$ python -q
>>> import numpy as np
>>> np.set_printoptions(suppress=True, linewidth=140)
>>> other = np.array([[0, 2, 0], [-1, 0, 0], [2, -2, 1]])
>>> F = np.tril(other)
>>> F
array([[ 0,  0,  0],
       [-1,  0,  0],
       [ 2, -2,  1]])
>>> np.linalg.matrix_power(F - np.diag(np.diag(F)), 3)
array([[0, 0, 0],
       [0, 0, 0],
       [0, 0, 0]])
>>> np.round(np.sort(np.linalg.eigvals(F)), 2)
array([0., 0., 1.])
>>> U, s, Vh = np.linalg.svd(F)
>>> np.argmax(s[:-1] / (s[1:] + 1e-6)) + 1
np.int64(2)
>>> other = U[:, :2] @ np.diag(s[:2]) @ Vh[:2]
>>> round(float(np.abs(F - other).max()), 2)
0.0
>>> other.round(2) + 0
array([[ 0.,  0.,  0.],
       [-1.,  0.,  0.],
       [ 2., -2.,  1.]])
>>> np.linalg.matrix_rank(F, rtol=0.05)
np.int64(2)
>>> round(np.linalg.det(F[::-1]), 2)
np.float64(0.0)
>>> round(np.linalg.det(F.T), 2)
np.float64(0.0)
>>> round(float(np.linalg.det(2 * F)), 2), np.round(np.linalg.det(F), 2)
(0.0, np.float64(0.0))
>>> np.einsum("ii->", F)
np.int64(1)
>>> np.poly(F)
array([ 1., -1.,  0.,  0.])
>>> np.einsum("ij,ji->", F, F)
np.int64(1)
>>> vec = np.array([0, 1, 2])
>>> a = np.maximum(F @ vec, 0)
>>> np.maximum(F @ vec, 0) - np.maximum(-F @ vec, 0)
array([0, 0, 0])
>>> np.maximum(F @ (3 * vec), 0)
array([0, 0, 0])
>>> np.flatnonzero(a > 1e-9)
array([], dtype=int64)
>>> P = np.triu(np.array([[-2, -3, -3], [3, -2, 0], [0, -2, -1]]), 1) + np.eye(3)
>>> other = P @ F @ np.linalg.inv(P)
>>> np.trace(other), np.trace(F)
(np.float64(1.0), np.int64(1))
>>> np.linalg.matrix_rank(other)
np.int64(2)
>>> E = np.load("block16.npy")
>>> E
array([[1, 3, 0],
       [0, 1, 3],
       [3, 0, 1]])
>>> rng = np.random.default_rng(547612)
>>> idx = rng.permutation(3)
>>> other = E[:, idx] * rng.choice([-1, 1], 3)
>>> other
array([[ 0, -3,  1],
       [ 3, -1,  0],
       [ 1,  0,  3]])
>>> U, _, Vh = np.linalg.svd(E.T @ other)
>>> idx
array([2, 1, 0])
>>> np.linalg.matrix_power(E, 4)
array([[109,  93,  54],
       [ 54, 109,  93],
       [ 93,  54, 109]])
>>> np.round(np.sort(np.abs(np.linalg.eigvals(E))), 2)
array([2.65, 2.65, 4.  ])
>>> (E + E.T) / 2
array([[1. , 1.5, 1.5],
       [1.5, 1. , 1.5],
       [1.5, 1.5, 1. ]])
>>> (E - E.T) / 2
array([[ 0. ,  1.5, -1.5],
       [-1.5,  0. ,  1.5],
       [ 1.5, -1.5,  0. ]])
>>> other = E / np.sqrt((E ** 2).mean(axis=1, keepdims=True))
>>> np.round(np.linalg.norm(other, axis=1), 2)
array([1.73, 1.73, 1.73])
>>> np.linalg.matrix_rank(E - E.mean(axis=1, keepdims=True))
np.int64(2)
>>> m1 = np.array([[-2, 2, -4, 0, 0, 0],
...     [-6, 4, 0, 0, 0, 0],
...     [6, -4, 2, 0, 0, 0],
...     [0, 0, 0, 2, -2, 4],
...     [0, 0, 0, 6, -4, 0],
...     [0, 0, 0, -6, 4, -2]])
>>> m1
array([[-2,  2, -4,  0,  0,  0],
       [-6,  4,  0,  0,  0,  0],
       [ 6, -4,  2,  0,  0,  0],
       [ 0,  0,  0,  2, -2,  4],
       [ 0,  0,  0,  6, -4,  0],
       [ 0,  0,  0, -6,  4, -2]])
>>> U, s, Vh = np.linalg.svd(m1)
>>> np.argmax(s[:-1] / (s[1:] + 1e-6)) + 1
np.int64(4)
>>> s.round(2)
array([10.88, 10.88,  3.69,  3.69,  0.2 ,  0.2 ])
>>> other = U[:, :4] @ np.diag(s[:4]) @ Vh[:4]
>>> np.round(np.linalg.norm(m1 - other, 2), 2), round(s[4], 2)
(np.float64(0.2), np.float64(0.2))
>>> round(np.abs(m1 - other).max(), 2)
np.float64(0.12)
>>> np.linalg.matrix_rank(other)
np.int64(4)
>>> np.linalg.matrix_rank(m1, rtol=0.05)
np.int64(4)
>>> round(np.linalg.norm(m1 - other) / np.linalg.norm(m1), 2)
np.float64(0.02)
>>> q, R = np.linalg.qr(m1)
>>> np.round(q.T @ q, 2) + 0
array([[1., 0., 0., 0., 0., 0.],
       [0., 1., 0., 0., 0., 0.],
       [0., 0., 1., 0., 0., 0.],
       [0., 0., 0., 1., 0., 0.],
       [0., 0., 0., 0., 1., 0.],
       [0., 0., 0., 0., 0., 1.]])
>>> q.shape, R.shape
((6, 6), (6, 6))
>>> round(float(abs(R[0, 0])), 2), round(float(np.linalg.norm(m1[:, 0])), 2)
(8.72, 8.72)
>>> q.round(2) + 0
array([[-0.23,  0.97,  0.  ,  0.  ,  0.  ,  0.  ],
       [-0.69, -0.16,  0.71,  0.  ,  0.  ,  0.  ],
       [ 0.69,  0.16,  0.71,  0.  ,  0.  ,  0.  ],
       [ 0.  ,  0.  ,  0.  , -0.23,  0.97,  0.  ],
       [ 0.  ,  0.  ,  0.  , -0.69, -0.16,  0.71],
       [ 0.  ,  0.  ,  0.  ,  0.69,  0.16,  0.71]])
>>> np.round(np.sort(np.abs(np.linalg.eigvals(m1))), 2)
array([0.26, 0.26, 5.57, 5.57, 5.57, 5.57])
>>> (m1 + m1.T) / 2
array([[-2., -2.,  1.,  0.,  0.,  0.],
       [-2.,  4., -2.,  0.,  0.,  0.],
       [ 1., -2.,  2.,  0.,  0.,  0.],
       [ 0.,  0.,  0.,  2.,  2., -1.],
       [ 0.,  0.,  0.,  2., -4.,  2.],
       [ 0.,  0.,  0., -1.,  2., -2.]])
>>> np.allclose(m1 @ m1.T, m1.T @ m1)
False
>>> round(np.linalg.det(m1), 2)
np.float64(-64.0)
>>> (m1 - m1.T) / 2
array([[ 0.,  4., -5.,  0.,  0.,  0.],
       [-4.,  0.,  2.,  0.,  0.,  0.],
       [ 5., -2.,  0.,  0.,  0.,  0.],
       [ 0.,  0.,  0.,  0., -4.,  5.],
       [ 0.,  0.,  0.,  4.,  0., -2.],
       [ 0.,  0.,  0., -5.,  2.,  0.]])
>>> m1 @ m1
array([[-32,  20,   0,   0,   0,   0],
       [-12,   4,  24,   0,   0,   0],
       [ 24, -12, -20,   0,   0,   0],
       [  0,   0,   0, -32,  20,   0],
       [  0,   0,   0, -12,   4,  24],
       [  0,   0,   0,  24, -12, -20]])
>>> np.round(np.sort(np.linalg.eigvals(m1).real), 2)
array([-1.87, -1.87, -0.26,  0.26,  1.87,  1.87])
>>> np.flatnonzero(np.linalg.matrix_power((m1 != 0) + (m1.T != 0) + np.eye(6), 6)[3])
array([3, 4, 5])
>>> (m1 != 0).astype(int)
array([[1, 1, 1, 0, 0, 0],
       [1, 1, 0, 0, 0, 0],
       [1, 1, 1, 0, 0, 0],
       [0, 0, 0, 1, 1, 1],
       [0, 0, 0, 1, 1, 0],
       [0, 0, 0, 1, 1, 1]])
>>> J = np.array([[1.0, -1.0, 0.0], [-1.0, 1.0, -1.0], [0.0, -1.0, -2.0]])
>>> np.round(np.abs(np.linalg.svd(J)[2][-1]), 2)
array([0.75, 0.6 , 0.27])
>>> [round(float(x), 2) for x in np.linalg.svd(J, compute_uv=False)[:3]]
[2.33, 2.13, 0.2]
